% python3 -q
>>> import numpy as np
>>> np.set_printoptions(precision=2, suppress=True, linewidth=200, legacy="1.25")
>>> Y = np.array([[-3, 3, 3, 1, -5, 1, 1, -5],
...     [0, 1, 3, 3, -2, -4, 4, 3],
...     [4, -2, 2, 4, -4, 5, 3, 0],
...     [-2, -5, -4, -2, -2, 3, -5, 4],
...     [-1, -4, 4, -5, -5, 3, -5, 1],
...     [0, 5, -2, 1, -1, 2, -5, 2],
...     [5, 3, 1, 0, -2, 2, 2, 5],
...     [-4, -3, -5, 3, -3, 4, -4, -2]])
>>> feats = np.tril(Y)
>>> feats
array([[-3,  0,  0,  0,  0,  0,  0,  0],
       [ 0,  1,  0,  0,  0,  0,  0,  0],
       [ 4, -2,  2,  0,  0,  0,  0,  0],
       [-2, -5, -4, -2,  0,  0,  0,  0],
       [-1, -4,  4, -5, -5,  0,  0,  0],
       [ 0,  5, -2,  1, -1,  2,  0,  0],
       [ 5,  3,  1,  0, -2,  2,  2,  0],
       [-4, -3, -5,  3, -3,  4, -4, -2]])
>>> # triangular, det is the product of the diagonal
>>> Y = feats[0, 0] * feats[1:] - np.outer(feats[1:, 0], feats[0])
>>> Y
array([[  0,  -3,   0,   0,   0,   0,   0,   0],
       [  0,   6,  -6,   0,   0,   0,   0,   0],
       [  0,  15,  12,   6,   0,   0,   0,   0],
       [  0,  12, -12,  15,  15,   0,   0,   0],
       [  0, -15,   6,  -3,   3,  -6,   0,   0],
       [  0,  -9,  -3,   0,   6,  -6,  -6,   0],
       [  0,   9,  15,  -9,   9, -12,  12,   6]])
>>> feats[:, 0] / feats[0, 0]
array([ 1.  , -0.  , -1.33,  0.67,  0.33, -0.  , -1.67,  1.33])
>>> np.flatnonzero(~Y.round(6).any(axis=1))
array([], dtype=int64)
>>> f = np.array([2, 1, -4, 1, -3, -4, 3, 4])
>>> Y = feats + np.outer(f, np.eye(8)[0])
>>> np.linalg.matrix_rank(Y - feats)
1
>>> round(float(np.linalg.det(Y) / np.linalg.det(feats)), 2), round(1 + np.linalg.solve(feats, f)[0], 2)
(0.33, 0.33)
>>> feats @ feats
array([[  9,   0,   0,   0,   0,   0,   0,   0],
       [  0,   1,   0,   0,   0,   0,   0,   0],
       [ -4,  -6,   4,   0,   0,   0,   0,   0],
       [ -6,  13,   0,   4,   0,   0,   0,   0],
       [ 34,  33,   8,  35,  25,   0,   0,   0],
       [ -9,  18, -16,   5,   3,   4,   0,   0],
       [  1,  25,  -8,  12,   4,   8,   4,   0],
       [-23,  18, -36,   7,  25,  -8,   0,   4]])
>>> np.allclose(feats @ feats.T, feats.T @ feats)
False
>>> round(float(np.abs(np.linalg.eigvals(feats)).max()), 2)
5.0
>>> np.sort(np.abs(np.linalg.eigvals(feats)))
array([1., 2., 2., 2., 2., 2., 3., 5.])
>>> feats.inv()
Traceback (most recent call last):
  File "<python-input-18>", line 1, in <module>
    feats.inv()
    ^^^^^^^^^
AttributeError: 'numpy.ndarray' object has no attribute 'inv'
>>> np.prod(np.diag(feats)), round(float(np.linalg.det(feats)), 2)
(480, 480.0)
>>> def softmax(z):
...     e = np.exp(z - z.max(axis=-1, keepdims=True))
...     return e / e.sum(axis=-1, keepdims=True)
... 
>>> print(np.round(softmax(feats[4] + 2), 2) + 0)
[0.01 0.   0.94 0.   0.   0.02 0.02 0.02]
>>> np.round(softmax(feats[4]), 2) + 0
array([0.01, 0.  , 0.94, 0.  , 0.  , 0.02, 0.02, 0.02])
>>> print(softmax(feats).sum(axis=1))
[1. 1. 1. 1. 1. 1. 1. 1.]
>>> np.round(softmax(10 * feats[4]), 2) + 0
array([0., 0., 1., 0., 0., 0., 0., 0.])
>>> scores = feats @ feats.T / np.sqrt(8)
>>> print(np.round(softmax(scores + np.triu(np.full(scores.shape, -np.inf), 1)), 2) + 0)
[[1.   0.   0.   0.   0.   0.   0.   0.  ]
 [0.41 0.59 0.   0.   0.   0.   0.   0.  ]
 [0.   0.   1.   0.   0.   0.   0.   0.  ]
 [0.   0.   0.   1.   0.   0.   0.   0.  ]
 [0.   0.   0.   0.   1.   0.   0.   0.  ]
 [0.   0.   0.   0.   0.   1.   0.   0.  ]
 [0.   0.   0.   0.   0.   0.   1.   0.  ]
 [0.   0.   0.   0.   0.   0.   0.   1.  ]]
>>> softmax(scores).round(6).argmax(axis=1)
array([7, 5, 2, 3, 4, 5, 6, 7])
>>> print(np.round(softmax(scores)[4] @ feats, 2) + 0)
[-1. -4.  4. -5. -5.  0.  0.  0.]
>>> X = np.loadtxt("arr.csv", delimiter=",")
>>> X
array([[-1.,  0.,  0.,  0.,  0.,  0.,  0.,  0.,  0.,  7.,  0.,  2., -1.],
       [ 0., -8.,  8.,  0.,  0.,  1.,  0., -5., -9.,  0., -2.,  0.,  0.],
       [ 0., -9., -9.,  0.,  0., -9.,  0.,  6., -7.,  0.,  9.,  0.,  0.],
       [ 0.,  0.,  0., -1.,  5.,  0.,  0.,  0.,  0.,  0.,  0.,  0.,  0.],
       [ 0.,  0.,  0., -9.,  0.,  0., -2.,  0.,  0.,  0.,  0.,  0.,  0.],
       [ 0., -1.,  8.,  0.,  0., -4.,  0.,  5.,  5.,  0., -3.,  0.,  0.],
       [ 0.,  0.,  0.,  4., -7.,  0.,  0.,  0.,  0.,  0.,  0.,  0.,  0.],
       [ 0.,  0.,  0.,  0.,  0.,  7.,  0., -2., -9.,  0., -4.,  0.,  0.],
       [ 0., -9.,  0.,  0.,  0., -5.,  0., -7.,  1.,  0.,  6.,  0.,  0.],
       [-1.,  0.,  0.,  0.,  0.,  0.,  0.,  0.,  0.,  5.,  0.,  5., -4.],
       [ 0., -7.,  2.,  0.,  0.,  0.,  0., -2.,  2.,  0., -3.,  0.,  0.],
       [ 6.,  0.,  0.,  0.,  0.,  0.,  0.,  0.,  0., -4.,  0., -8.,  9.],
       [ 1.,  0.,  0.,  0.,  0.,  0.,  0.,  0.,  0.,  6.,  0., -7.,  4.]])
>>> Y = np.linalg.inv(X)
>>> round(float(np.linalg.cond(X)), 2)
110.85
>>> x0 = np.array([2, -9, -2, -8, 1, 8, 6, 7, -8, -7, 1, 0, -8])
>>> y = X @ x0
>>> y
array([-43.,  99., 134.,  13.,  60., -47., -39., 110., -10.,  -5.,  26., -32., -72.])
>>> np.linalg.solve(X, X[:, 6])
array([ 0., -0.,  0., -0., -0., -0.,  1., -0.,  0.,  0.,  0.,  0.,  0.])
>>> print(np.linalg.solve(X, y))
[ 2. -9. -2. -8.  1.  8.  6.  7. -8. -7.  1.  0. -8.]
>>> print(np.linalg.solve(X, y + X[:, 4]))
[ 2. -9. -2. -8.  2.  8.  6.  7. -8. -7.  1.  0. -8.]
>>> np.round(np.linalg.solve(X, 5 * y), 2) + 0
array([ 10., -45., -10., -40.,   5.,  40.,  30.,  35., -40., -35.,   5.,   0., -40.])
>>> f, v = X[4], X[12]
>>> f @ v
0.0
>>> p = (f @ v) / (f @ f) * f
>>> v - p
array([ 1.,  0.,  0.,  0.,  0.,  0.,  0.,  0.,  0.,  6.,  0., -7.,  4.])
>>> A = np.load("sample19.npy")
>>> A
array([[ 1, -1, -1,  1, -1,  1,  1, -1],
       [ 1,  1, -1, -1,  1,  1, -1, -1],
       [ 1,  1, -1, -1, -1, -1,  1,  1],
       [ 1,  1,  1,  1, -1, -1, -1, -1],
       [ 1, -1, -1,  1,  1, -1, -1,  1],
       [ 1,  1,  1,  1,  1,  1,  1,  1],
       [ 1, -1,  1, -1, -1,  1, -1,  1],
       [ 1, -1,  1, -1,  1, -1,  1, -1]])
>>> Q, vecs = np.linalg.qr(A[:, :2])[0], np.linalg.qr(A[:, 2:])[0]
>>> sigma = np.linalg.svd(Q.T @ vecs, compute_uv=False)
>>> round(np.linalg.norm(Q @ Q.T - vecs @ vecs.T, 2), 2)
1.0
>>> Q, r_ = np.linalg.qr(A)
>>> np.allclose(r_.T @ r_, A.T @ A)
True
>>> print(np.round(Q.T @ Q, 2) + 0)
[[1. 0. 0. 0. 0. 0. 0. 0.]
 [0. 1. 0. 0. 0. 0. 0. 0.]
 [0. 0. 1. 0. 0. 0. 0. 0.]
 [0. 0. 0. 1. 0. 0. 0. 0.]
 [0. 0. 0. 0. 1. 0. 0. 0.]
 [0. 0. 0. 0. 0. 1. 0. 0.]
 [0. 0. 0. 0. 0. 0. 1. 0.]
 [0. 0. 0. 0. 0. 0. 0. 1.]]
>>> Q @ r_
array([[ 1., -1., -1.,  1., -1.,  1.,  1., -1.],
       [ 1.,  1., -1., -1.,  1.,  1., -1., -1.],
       [ 1.,  1., -1., -1., -1., -1.,  1.,  1.],
       [ 1.,  1.,  1.,  1., -1., -1., -1., -1.],
       [ 1., -1., -1.,  1.,  1., -1., -1.,  1.],
       [ 1.,  1.,  1.,  1.,  1.,  1.,  1.,  1.],
       [ 1., -1.,  1., -1., -1.,  1., -1.,  1.],
       [ 1., -1.,  1., -1.,  1., -1.,  1., -1.]])
>>> r_.round(2) + 0
array([[-2.83,  0.  ,  0.  ,  0.  ,  0.  ,  0.  ,  0.  ,  0.  ],
       [ 0.  , -2.83,  0.  ,  0.  ,  0.  ,  0.  ,  0.  ,  0.  ],
       [ 0.  ,  0.  ,  2.83,  0.  ,  0.  ,  0.  ,  0.  ,  0.  ],
       [ 0.  ,  0.  ,  0.  , -2.83,  0.  ,  0.  ,  0.  ,  0.  ],
       [ 0.  ,  0.  ,  0.  ,  0.  , -2.83,  0.  ,  0.  ,  0.  ],
       [ 0.  ,  0.  ,  0.  ,  0.  ,  0.  , -2.83,  0.  ,  0.  ],
       [ 0.  ,  0.  ,  0.  ,  0.  ,  0.  ,  0.  ,  2.83,  0.  ],
       [ 0.  ,  0.  ,  0.  ,  0.  ,  0.  ,  0.  ,  0.  ,  2.83]])
>>> Q
array([[-0.35,  0.35, -0.35, -0.35,  0.35, -0.35,  0.35, -0.35],
       [-0.35, -0.35, -0.35,  0.35, -0.35, -0.35, -0.35, -0.35],
       [-0.35, -0.35, -0.35,  0.35,  0.35,  0.35,  0.35,  0.35],
       [-0.35, -0.35,  0.35, -0.35,  0.35,  0.35, -0.35, -0.35],
       [-0.35,  0.35, -0.35, -0.35, -0.35,  0.35, -0.35,  0.35],
       [-0.35, -0.35,  0.35, -0.35, -0.35, -0.35,  0.35,  0.35],
       [-0.35,  0.35,  0.35,  0.35,  0.35, -0.35, -0.35,  0.35],
       [-0.35,  0.35,  0.35,  0.35, -0.35,  0.35,  0.35, -0.35]])
>>> round(float(np.trace(Q @ Q.T)), 2)
8.0
